$ ipython --no-banner

In [1]: import numpy as np

In [2]: np.set_printoptions(suppress=True, linewidth=140)

In [3]: feats = np.load("dump.npy")

In [4]: feats
Out[4]: 
array([[  0,   1,   1,   4,   9,   2,   4,   2,   4,   9,   6],
       [  0,   6,   1,   9,  10,   6,   5,  11,  11,  10,   8],
       [  1,   6,   2,  13,  19,   8,   6,  18,  20,  14,  12],
       [  4,   8,  10,  19,  28,  13,  13,  27,  23,  21,  15],
       [  9,  15,  12,  27,  36,  15,  14,  28,  31,  29,  21],
       [ 13,  18,  14,  32,  43,  16,  23,  30,  37,  32,  25],
       [ 21,  22,  20,  34,  46,  19,  27,  35,  38,  35,  34],
       [ 23,  30,  28,  41,  54,  21,  35,  42,  40,  43,  43],
       [ 32,  38,  28,  44,  60,  23,  41,  43,  46,  45,  45],
       [ 41,  44,  28,  50,  61,  29,  43,  50,  49,  53,  49],
       [ 49,  47,  34,  52,  69,  29,  52,  53,  58,  60,  50],
       [ 58,  51,  34,  56,  75,  37,  52,  60,  64,  62,  53],
       [ 61,  60,  38,  62,  79,  46,  55,  68,  73,  67,  55],
       [ 66,  61,  41,  70,  85,  51,  58,  69,  80,  73,  56],
       [ 75,  68,  41,  71,  89,  53,  63,  71,  82,  75,  56],
       [ 84,  69,  47,  72,  95,  54,  72,  76,  88,  82,  65],
       [ 86,  76,  51,  74, 104,  57,  72,  78,  97,  83,  71],
       [ 87,  77,  52,  74, 110,  58,  78,  87, 103,  84,  72],
       [ 90,  77,  54,  78, 116,  60,  82,  96, 104,  90,  73],
       [ 98,  86,  60,  78, 122,  63,  88,  98, 113,  96,  73],
       [106,  93,  60,  78, 127,  72,  93, 103, 119, 104,  74],
       [112, 102,  68,  81, 128,  78,  99, 111, 128, 104,  75],
       [114, 103,  71,  85, 134,  82, 107, 119, 129, 112,  78],
       [118, 110,  75,  88, 138,  85, 116, 125, 129, 114,  83],
       [122, 114,  81,  89, 141,  86, 117, 129, 138, 120,  90],
       [131, 120,  85,  98, 145,  87, 122, 136, 144, 128,  93],
       [136, 129,  85, 105, 152,  90, 122, 144, 149, 130,  97],
       [143, 132,  93, 109, 158,  95, 128, 145, 155, 136, 100],
       [151, 138, 101, 113, 164,  99, 136, 146, 157, 138, 102],
       [159, 141, 103, 113, 170, 103, 145, 155, 157, 144, 102],
       [162, 144, 105, 122, 172, 111, 151, 155, 161, 150, 109],
       [169, 148, 107, 123, 178, 120, 156, 156, 167, 156, 118],
       [175, 149, 108, 126, 185, 125, 157, 162, 168, 156, 127],
       [178, 156, 115, 128, 191, 131, 161, 163, 169, 160, 132],
       [184, 157, 121, 135, 197, 137, 162, 169, 172, 163, 134],
       [186, 161, 129, 135, 201, 146, 166, 171, 180, 164, 135],
       [190, 167, 131, 139, 209, 155, 172, 171, 183, 165, 137],
       [190, 175, 140, 139, 213, 159, 177, 176, 185, 168, 142],
       [194, 182, 146, 140, 217, 162, 184, 179, 192, 173, 147],
       [201, 191, 149, 141, 218, 167, 190, 184, 197, 173, 147],
       [210, 200, 158, 145, 225, 172, 191, 184, 206, 178, 148],
       [213, 204, 159, 153, 230, 180, 194, 189, 207, 184, 152]])

In [5]: proj = feats @ np.linalg.solve(feats.T @ feats, feats.T)

In [6]: round(float(np.trace(proj)), 2)
Out[6]: 11.0

In [7]: np.allclose(proj @ proj, proj)
Out[7]: True

In [8]: np.round(proj @ feats[:, 2], 2)
Out[8]: 
array([  1.,   1.,   2.,  10.,  12.,  14.,  20.,  28.,  28.,  28.,  34.,  34.,  38.,  41.,  41.,  47.,  51.,  52.,  54.,  60.,  60.,  68.,
        71.,  75.,  81.,  85.,  85.,  93., 101., 103., 105., 107., 108., 115., 121., 129., 131., 140., 146., 149., 158., 159.])

In [9]: np.round(np.linalg.eigvalsh(proj), 2) + 0
Out[9]: 
array([0., 0., 0., 0., 0., 0., 0., 0., 0., 0., 0., 0., 0., 0., 0., 0., 0., 0., 0., 0., 0., 0., 0., 0., 0., 0., 0., 0., 0., 0., 0., 1., 1.,
       1., 1., 1., 1., 1., 1., 1., 1., 1.])

In [10]: E = -1 * np.eye(5) + np.ones((5, 5))

In [11]: E
Out[11]: 
array([[0., 1., 1., 1., 1.],
       [1., 0., 1., 1., 1.],
       [1., 1., 0., 1., 1.],
       [1., 1., 1., 0., 1.],
       [1., 1., 1., 1., 0.]])

In [12]: [round(float(np.linalg.det(E[:i, :i])), 2) + 0 for i in range(1, 6)]
Out[12]: [0.0, -1.0, 2.0, -3.0, 4.0]

In [13]: np.round(np.linalg.eigvalsh(E).min(), 2)
Out[13]: np.float64(-1.0)

In [14]: rng = np.random.default_rng(3327)

In [15]: labels = rng.permutation(5)

In [16]: labels
Out[16]: array([0, 3, 4, 1, 2])

In [17]: B = E[labels][:, labels]

In [18]: np.round(np.sort(np.abs(np.linalg.eigvals(B))), 2)
Out[18]: array([1., 1., 1., 1., 4.])

In [19]: np.allclose(B, E)
Out[19]: True

In [20]: B
Out[20]: 
array([[0., 1., 1., 1., 1.],
       [1., 0., 1., 1., 1.],
       [1., 1., 0., 1., 1.],
       [1., 1., 1., 0., 1.],
       [1., 1., 1., 1., 0.]])

In [21]: np.diag(B)
Out[21]: array([0., 0., 0., 0., 0.])

In [22]: labels = feats[:, 3] > np.median(feats[:, 3])

In [23]: r0 = feats[labels].mean(axis=0) - feats[~labels].mean(axis=0)

In [24]: (((feats - feats.mean(axis=0)) @ r0 > 0) == labels).mean()
Out[24]: np.float64(1.0)

In [25]: r0.round(2)
Out[25]: array([115.9 , 103.33,  79.71,  69.95, 110.9 ,  87.52, 103.67, 101.14, 104.43,  92.81,  71.05])

In [26]: labels.astype(int)
Out[26]: array([0, 0, 0, 0, 0, 0, 0, 0, 0, 0, 0, 0, 0, 0, 0, 0, 0, 0, 0, 0, 0, 1, 1, 1, 1, 1, 1, 1, 1, 1, 1, 1, 1, 1, 1, 1, 1, 1, 1, 1, 1, 1])

In [27]: np.sort(np.abs(np.fft.fft(E[0]))), np.round(np.sort(np.linalg.svd(E, compute_uv=False)), 2)
Out[27]: (array([1., 1., 1., 1., 4.]), array([1., 1., 1., 1., 4.]))

In [28]: (E @ E)[0]
Out[28]: array([4., 3., 3., 3., 3.])

In [29]: np.fft.fft(E[0])
Out[29]: array([ 4.+0.j, -1.+0.j, -1.+0.j, -1.+0.j, -1.+0.j])

In [30]: np.linalg.matrix_rank(feats, rtol=0.1)
Out[30]: np.int64(1)

In [31]: J = np.array([[1.1, 1.83, -1.2, -0.6, 1.5],
    ...:     [0.6, -1.78, 0.2, 0.6, 0.1],
    ...:     [0.2, 1.84, -1.4, -0.6, 0.6],
    ...:     [-0.8, -1.53, -0.9, 0.5, -1.3],
    ...:     [-0.8, 0.88, 0.1, -0.3, 1.1],
    ...:     [1.0, 0.89, -0.2, -0.3, -1.0],
    ...:     [1.7, -0.86, 0.7, 0.3, -0.3],
    ...:     [-2.5, -0.58, 0.2, 0.2, 0.7],
    ...:     [0.8, 0.95, -1.2, -0.3, 0.7],
    ...:     [-0.6, 1.5, 0.2, -0.5, 0.3],
    ...:     [-1.3, 0.89, -0.7, -0.3, 1.2]])

In [32]: J
Out[32]: 
array([[ 1.1 ,  1.83, -1.2 , -0.6 ,  1.5 ],
       [ 0.6 , -1.78,  0.2 ,  0.6 ,  0.1 ],
       [ 0.2 ,  1.84, -1.4 , -0.6 ,  0.6 ],
       [-0.8 , -1.53, -0.9 ,  0.5 , -1.3 ],
       [-0.8 ,  0.88,  0.1 , -0.3 ,  1.1 ],
       [ 1.  ,  0.89, -0.2 , -0.3 , -1.  ],
       [ 1.7 , -0.86,  0.7 ,  0.3 , -0.3 ],
       [-2.5 , -0.58,  0.2 ,  0.2 ,  0.7 ],
       [ 0.8 ,  0.95, -1.2 , -0.3 ,  0.7 ],
       [-0.6 ,  1.5 ,  0.2 , -0.5 ,  0.3 ],
       [-1.3 ,  0.89, -0.7 , -0.3 ,  1.2 ]])

In [33]: w, V = np.linalg.eig(E)

In [34]: round(np.prod(w), 2)
Out[34]: np.float64(4.0)

In [35]: np.round(np.sort(np.linalg.eigvals(E.T)), 2)
Out[35]: array([-1., -1., -1., -1.,  4.])

In [36]: np.round(np.sort(np.linalg.eigvals(E @ E)), 2)
Out[36]: array([ 1.,  1.,  1.,  1., 16.])

In [37]: w.round(2)
Out[37]: array([-1.,  4., -1., -1., -1.])

In [38]: np.linalg.matrix_rank(J, rtol=0.1)
Out[38]: np.int64(4)

In [39]: round(np.log10(np.linalg.cond(J)))
Out[39]: 2

In [40]: np.argsort(-np.linalg.norm(J, axis=0).round(6), kind="stable")[:3]
Out[40]: array([1, 0, 4])

In [41]: np.round(np.abs(np.linalg.svd(J)[2][-1]), 2) + 0
Out[41]: array([0.  , 0.32, 0.  , 0.95, 0.01])

In [42]: [round(float(x), 2) for x in np.linalg.svd(J, compute_uv=False)[:3]]
Out[42]: [5.24, 4.05, 2.14]

In [43]: round(float(np.linalg.norm(J, 2) / np.linalg.norm(J)), 2)
Out[43]: 0.72

In [44]: np.linalg.cond(J) > 100
Out[44]: np.True_

In [45]: C2 = np.cov(J, rowvar=False)

In [46]: np.median(J, axis=0)
Out[46]: array([ 0.2 ,  0.89, -0.2 , -0.3 ,  0.6 ])

In [47]: np.argsort(-J.std(axis=0).round(6), kind="stable")
Out[47]: array([1, 0, 4, 2, 3])

In [48]: data = np.loadtxt("out1.csv", delimiter=",")

In [49]: data
Out[49]: 
array([[ 1.6 ,  0.7 ,  0.6 , -0.3 ,  1.1 ,  2.  , -0.3 ,  0.7 ,  2.72,  0.9 ],
       [ 0.5 ,  1.6 ,  1.  , -1.  , -0.5 , -1.2 , -1.4 , -0.7 ,  6.01,  2.  ],
       [ 0.4 ,  2.5 ,  2.2 , -0.1 , -0.4 , -1.4 ,  0.6 ,  1.4 ,  0.26,  0.1 ],
       [-0.3 ,  0.7 ,  0.6 , -0.7 , -0.2 , -1.8 , -0.6 , -1.  ,  1.18,  0.4 ],
       [-0.2 , -0.4 ,  0.9 ,  0.9 , -0.3 , -0.9 ,  0.4 ,  0.6 ,  0.59,  0.2 ],
       [ 0.3 , -1.  , -0.9 ,  0.3 ,  0.  , -0.3 , -0.6 ,  0.8 , -1.45, -0.5 ],
       [ 2.3 ,  0.2 ,  1.2 ,  0.9 , -0.9 ,  0.6 , -0.6 ,  0.5 ,  3.64,  1.2 ],
       [-2.7 ,  0.1 ,  0.5 , -0.1 ,  1.2 , -1.5 , -0.7 ,  1.1 , -7.18, -2.4 ],
       [-0.4 ,  0.1 , -0.6 ,  0.  ,  0.2 ,  0.6 , -0.7 ,  0.1 , -5.7 , -1.9 ],
       [-1.2 ,  0.3 ,  1.7 ,  0.5 , -1.5 ,  0.3 , -0.7 ,  0.6 , -0.93, -0.3 ],
       [-0.3 , -1.3 , -0.7 , -1.6 ,  0.1 ,  1.3 , -2.  , -0.7 , -4.16, -1.4 ],
       [ 0.1 ,  1.1 , -1.7 ,  0.5 , -0.8 ,  0.7 , -1.8 ,  0.1 ,  1.78,  0.6 ],
       [-0.4 ,  0.3 ,  1.  ,  1.2 ,  0.6 , -1.  , -0.1 ,  0.9 , -4.22, -1.4 ],
       [ 1.1 , -0.7 ,  0.8 , -0.1 , -0.1 , -0.6 , -0.1 ,  0.5 , -1.77, -0.6 ],
       [ 0.6 , -1.3 ,  0.5 ,  0.5 ,  0.2 ,  0.7 ,  1.3 , -0.3 ,  2.09,  0.7 ],
       [-0.3 ,  0.3 ,  0.2 , -0.7 ,  0.1 ,  1.  ,  0.3 , -0.1 ,  2.71,  0.9 ],
       [ 1.3 ,  0.6 , -2.4 , -1.6 , -0.9 ,  1.1 ,  1.  , -0.1 ,  1.53,  0.5 ],
       [ 0.6 ,  0.4 ,  0.9 ,  0.6 , -0.9 ,  0.9 ,  1.  ,  1.9 ,  2.97,  1.  ],
       [ 0.4 ,  0.2 , -0.5 , -1.  ,  0.9 ,  1.2 ,  0.4 ,  0.8 , -0.89, -0.3 ],
       [ 0.7 ,  1.3 ,  2.1 , -0.2 ,  0.7 ,  0.5 , -1.7 ,  2.3 ,  1.79,  0.6 ]])

In [50]: labels = data[:, 1] > np.median(data[:, 1])

In [51]: r0 = data[labels].mean(axis=0) - data[~labels].mean(axis=0)

In [52]: (((data - data.mean(axis=0)) @ r0 > 0) == labels).mean()
Out[52]: np.float64(0.8)

In [53]: np.argsort(-np.abs(r0).round(6), kind="stable")
Out[53]: array([8, 1, 9, 0, 3, 4, 7, 6, 2, 5])

In [54]: labels.astype(int)
Out[54]: array([1, 1, 1, 1, 0, 0, 0, 0, 0, 0, 0, 1, 0, 0, 0, 0, 1, 1, 0, 1])
